>>> import numpy as np
>>> import numpy.linalg as la
>>> np.set_printoptions(precision=2, suppress=True, linewidth=200)
>>> def rnd(a):
...     return np.round(a, 2) + 0
... 
>>> u = np.array([1, 1, 2, -3]) + 0.5
>>> data = np.outer(u, u) / (u @ u)
>>> rnd(data)
array([[ 0.13,  0.13,  0.22, -0.22],
       [ 0.13,  0.13,  0.22, -0.22],
       [ 0.22,  0.22,  0.37, -0.37],
       [-0.22, -0.22, -0.37,  0.37]])
>>> rng = np.random.default_rng(178)
>>> labels = rng.permutation(4)
>>> labels
array([2, 0, 1, 3])
>>> B = data[labels][:, labels]
>>> rnd(np.diag(B))
array([0.37, 0.13, 0.13, 0.37])
>>> rnd(la.det(B)), rnd(la.det(data[labels]))
(np.float64(0.0), np.float64(0.0))
>>> rnd(np.sort(np.abs(la.eigvals(B))))
array([0., 0., 0., 1.])
>>> np.trace(B)
np.float64(1.0)
>>> np.allclose(B, data)
False
>>> x0 = np.array([0, 5, 1, 1])
>>> h = np.maximum(data @ x0, 0)
>>> rnd(data.T @ h)
array([ 0.42,  0.42,  0.7 , -0.7 ])
>>> rnd(h)
array([0.66, 0.66, 1.1 , 0.  ])
>>> rnd(np.maximum(data @ (3 * x0), 0))
array([1.99, 1.99, 3.31, 0.  ])
>>> np.allclose(data @ data.T, data.T @ data)
True
>>> np.trace(data)
np.float64(1.0)
>>> rnd(np.sort(np.abs(la.eigvals(data))))
array([0., 0., 0., 1.])
>>> ev, evecs = la.eigh(data)
>>> x0 = np.array([-6, 0, -4, 3])
>>> rnd(x0 @ data @ x0)
np.float64(41.31)
>>> rnd(evecs * np.maximum(ev, 0) @ evecs.T)
array([[ 0.13,  0.13,  0.22, -0.22],
       [ 0.13,  0.13,  0.22, -0.22],
       [ 0.22,  0.22,  0.37, -0.37],
       [-0.22, -0.22, -0.37,  0.37]])
>>> (np.sign(evecs[:, -1].round(6)) == np.sign(evecs[0, -1].round(6))).astype(int)
array([1, 1, 1, 0])
>>> rnd(np.abs(data).sum(axis=1).max()), np.abs(ev).max()
(np.float64(1.18), np.float64(1.0))
>>> rnd(x0 @ data @ x0 / (x0 @ x0)), rnd(ev[0]), ev[-1]
(np.float64(0.68), np.float64(0.0), np.float64(1.0))
>>> rnd(la.eigvalsh(data[1:, 1:]))
array([0.  , 0.  , 0.87])
>>> x0 = np.array([3, -2, 1, -3])
>>> np.trace(data)
np.float64(1.0)
>>> rnd(np.eye(4) - data)
array([[ 0.87, -0.13, -0.22,  0.22],
       [-0.13,  0.87, -0.22,  0.22],
       [-0.22, -0.22,  0.63,  0.37],
       [ 0.22,  0.22,  0.37,  0.63]])
>>> rnd(data @ x0)
array([ 1.01,  1.01,  1.69, -1.69])
>>> arr = np.load("test16.npy")
>>> arr
array([[-5, -1,  1,  4],
       [-1,  1,  3,  2],
       [-3,  1, -5,  3],
       [-4,  4, -5,  1]])
>>> np.einsum("ii->", arr)
np.int64(-8)
>>> rnd(la.eigvals(arr).sum().real)
np.float64(-8.0)
